% ipython --no-banner

In [1]: import numpy as np

In [2]: from numpy import linalg as LA

In [3]: np.set_printoptions(suppress=True, linewidth=100)

In [4]: cent = np.array([[3, 2, 2, 2, 0, 1, 3, 4, 5, 1],
   ...:     [2, 4, 5, 4, 2, 0, 4, 1, 5, 2],
   ...:     [3, 2, 5, 5, 2, 2, 0, 0, 1, 5],
   ...:     [1, 1, 1, 5, 2, 4, 1, 1, 1, 1],
   ...:     [4, 0, 1, 1, 1, 2, 1, 2, 3, 5],
   ...:     [4, 4, 2, 5, 5, 4, 4, 5, 5, 2],
   ...:     [1, 0, 3, 5, 4, 4, 5, 4, 4, 0],
   ...:     [1, 4, 1, 0, 1, 3, 1, 2, 5, 0],
   ...:     [3, 1, 2, 5, 3, 0, 0, 0, 5, 3],
   ...:     [2, 2, 4, 2, 1, 4, 4, 4, 4, 3]])

In [5]: rng = np.random.default_rng(65)

In [6]: W0 = (rng.random((43, 10)) < 0.25) @ cent

In [7]: W0
Out[7]: 
array([[10, 10, 10, 14,  7, 12,  9, 11, 20,  8],
       [ 2,  4,  5,  4,  2,  0,  4,  1,  5,  2],
       [ 7,  7,  8, 10,  6,  5,  1,  2, 11,  8],
       [ 8,  8, 11, 12,  7, 10,  9, 10, 15,  6],
       [ 7,  2,  8,  8,  6, 10, 10, 10, 11,  8],
       [15, 12, 11, 13,  9, 12,  9, 13, 19, 13],
       [ 5,  0,  4,  6,  5,  6,  6,  6,  7,  5],
       [ 0,  0,  0,  0,  0,  0,  0,  0,  0,  0],
       [ 0,  0,  0,  0,  0,  0,  0,  0,  0,  0],
       [ 6, 10, 11,  9,  5,  5,  5,  3, 11,  7],
       [ 9,  4,  6, 11, 10, 10, 10, 11, 12,  7],
       [ 2,  2,  4,  2,  1,  4,  4,  4,  4,  3],
       [ 6,  3,  4,  7,  3,  1,  3,  4, 10,  4],
       [ 1,  0,  3,  5,  4,  4,  5,  4,  4,  0],
       [ 1,  1,  1,  5,  2,  4,  1,  1,  1,  1],
       [ 6,  7, 11, 14,  6,  6,  5,  2,  7,  8],
       [ 5,  5,  3, 10,  7,  8,  5,  6,  6,  3],
       [11,  8, 11, 15, 12, 10, 14, 12, 17,  9],
       [ 1,  1,  1,  5,  2,  4,  1,  1,  1,  1],
       [ 4,  2,  8, 10,  6,  6,  5,  4,  5,  5],
       [ 4,  4,  2,  5,  5,  4,  4,  5,  5,  2],
       [ 1,  1,  1,  5,  2,  4,  1,  1,  1,  1],
       [ 6,  8,  6, 10, 10, 11, 10, 11, 14,  2],
       [ 8, 11, 15, 19, 11, 13, 11,  8, 16,  8],
       [18, 13, 19, 27, 16, 17, 18, 17, 24, 16],
       [ 9, 12, 13, 11,  5,  6,  8,  7, 16,  8],
       [ 4,  1,  5, 10,  7,  4,  5,  4,  9,  3],
       [ 0,  0,  0,  0,  0,  0,  0,  0,  0,  0],
       [ 3,  2,  5,  5,  2,  2,  0,  0,  1,  5],
       [ 3,  2,  5,  5,  2,  2,  0,  0,  1,  5],
       [ 5,  8,  3,  5,  6,  7,  5,  7, 10,  2],
       [ 9, 10, 12, 14,  9,  6,  8,  6, 11,  9],
       [ 4,  3,  3,  7,  2,  5,  4,  5,  6,  2],
       [ 6,  4,  7, 12,  6,  8,  5,  5, 10,  7],
       [ 6,  3,  4,  7,  3,  1,  3,  4, 10,  4],
       [11,  5,  9, 13,  5,  9,  5,  7, 10, 12],
       [ 9, 10,  9, 11,  7,  5, 11, 10, 15,  5],
       [ 2,  5,  2,  5,  3,  7,  2,  3,  6,  1],
       [ 7,  6,  7, 10,  7,  6,  4,  5,  6,  7],
       [ 9, 10, 11, 15, 12, 13, 10, 11, 15,  7],
       [ 6,  5, 10, 12,  5, 10,  5,  5,  6,  9],
       [10,  8,  7, 11, 11, 13, 11, 13, 17,  7],
       [ 6,  3,  4,  7,  3,  1,  3,  4, 10,  4]])

In [8]: Xs = (W0 - W0.mean(axis=0)) / W0.std(axis=0)

In [9]: np.argwhere(np.abs(Xs) > 2)
Out[9]: 
array([[ 5,  0],
       [ 5,  9],
       [17,  6],
       [24,  0],
       [24,  1],
       [24,  2],
       [24,  3],
       [24,  4],
       [24,  5],
       [24,  6],
       [24,  7],
       [24,  8],
       [24,  9]])

In [10]: np.round(Xs.std(axis=0), 2)
Out[10]: array([1., 1., 1., 1., 1., 1., 1., 1., 1., 1.])

In [11]: c = LA.lstsq(np.delete(Xs, 4, axis=1), Xs[:, 4])[0]

In [12]: c.round(2)
Out[12]: array([ 0.78,  0.04, -0.2 ,  0.36,  0.43,  0.7 , -0.57, -0.15, -0.44])

In [13]: round(1 - np.var(Xs[:, 4] - np.delete(Xs, 4, axis=1) @ c), 2)
Out[13]: np.float64(0.91)

In [14]: lab = W0[:, 0] > np.median(W0[:, 0])

In [15]: r0 = W0[lab].mean(axis=0) - W0[~lab].mean(axis=0)

In [16]: r0.round(2)
Out[16]: array([6.29, 5.39, 6.29, 7.  , 5.08, 5.59, 5.88, 6.23, 9.13, 5.44])

In [17]: round((((W0 - W0.mean(axis=0)) @ r0 > 0) == lab).mean(), 2)
Out[17]: np.float64(0.86)

In [18]: ((W0 - W0.mean(axis=0)) @ r0 > 0).astype(int)
Out[18]: 
array([1, 0, 1, 1, 1, 1, 0, 0, 0, 1, 1, 0, 0, 0, 0, 1, 0, 1, 0, 0, 0, 0, 1, 1, 1, 1, 0, 0, 0, 0, 0,
       1, 0, 1, 0, 1, 1, 0, 0, 1, 1, 1, 0])

In [19]: np.argsort(-np.abs(r0).round(6), kind="stable")
Out[19]: array([8, 3, 0, 2, 7, 6, 5, 9, 1, 4])

In [20]: w1 = np.array([[-3, -3, 3, -4],
    ...:     [1, -5, 4, 1],
    ...:     [3, 4, 4, -2],
    ...:     [-1, 1, -5, -3],
    ...:     [-1, 5, 5, -1],
    ...:     [-5, -3, -3, -5],
    ...:     [2, 4, -3, 4],
    ...:     [-5, 3, -4, -5],
    ...:     [5, 4, 4, 1],
    ...:     [-5, 4, 0, -3]])

In [21]: c = np.array([3, 5, 2, 4])

In [22]: H = np.maximum(W0 @ w1 + c, 0)

In [23]: np.round((H > 0).mean(axis=0), 2)
Out[23]: array([0.21, 1.  , 0.81, 0.07])

In [24]: LA.matrix_rank(H)
Out[24]: np.int64(4)

In [25]: cent = np.array([[7, 7, -4], [6, -5, 0], [1, 0, -1], [7, -4, 5]])

In [26]: w1 @ cent
Out[26]: 
array([[-64,  10, -11],
       [-12,  28,  -3],
       [ 35,   9, -26],
       [-27,   0,  -6],
       [ 21, -28,  -6],
       [-91,   0,  -2],
       [ 63, -22,  15],
       [-56, -30,  -1],
       [ 70,  11, -19],
       [-32, -43,   5]])

In [27]: H @ cent
Out[27]: 
array([[ 1004,  -795,   -50],
       [  594,  -104,  -150],
       [  633,  -460,   -81],
       [  952,  -760,   -40],
       [  960,  -800,     0],
       [ 1094,  -845,   -80],
       [  654,  -545,     0],
       [   81,   -20,     6],
       [   81,   -20,     6],
       [  720,  -477,  -102],
       [  980,  -810,    -8],
       [  339,  -280,    -3],
       [  569,  -428,   -44],
       [  450,  -375,     0],
       [  114,   -95,     0],
       [  687,  -540,   -39],
       [  432,  -360,     0],
       [ 1346, -1085,   -44],
       [  114,   -95,     0],
       [  659,  -545,    -5],
       [  362,  -290,   -14],
       [  114,   -95,     0],
       [  835,  -675,   -25],
       [ 1160,  -925,   -50],
       [ 1858, -1505,   -52],
       [  929,  -671,  -101],
       [  742,  -605,   -16],
       [   81,   -20,     6],
       [  256,  -195,   -22],
       [  256,  -195,   -22],
       [  432,  -325,   -42],
       [  952,  -735,   -70],
       [  330,  -275,     0],
       [  711,  -580,   -15],
       [  569,  -428,   -44],
       [  759,  -615,   -21],
       [  951,  -745,   -57],
       [  167,  -130,   -11],
       [  586,  -460,   -34],
       [ 1059,  -845,   -45],
       [  628,  -520,    -4],
       [ 1050,  -845,   -36],
       [  569,  -428,   -44]])
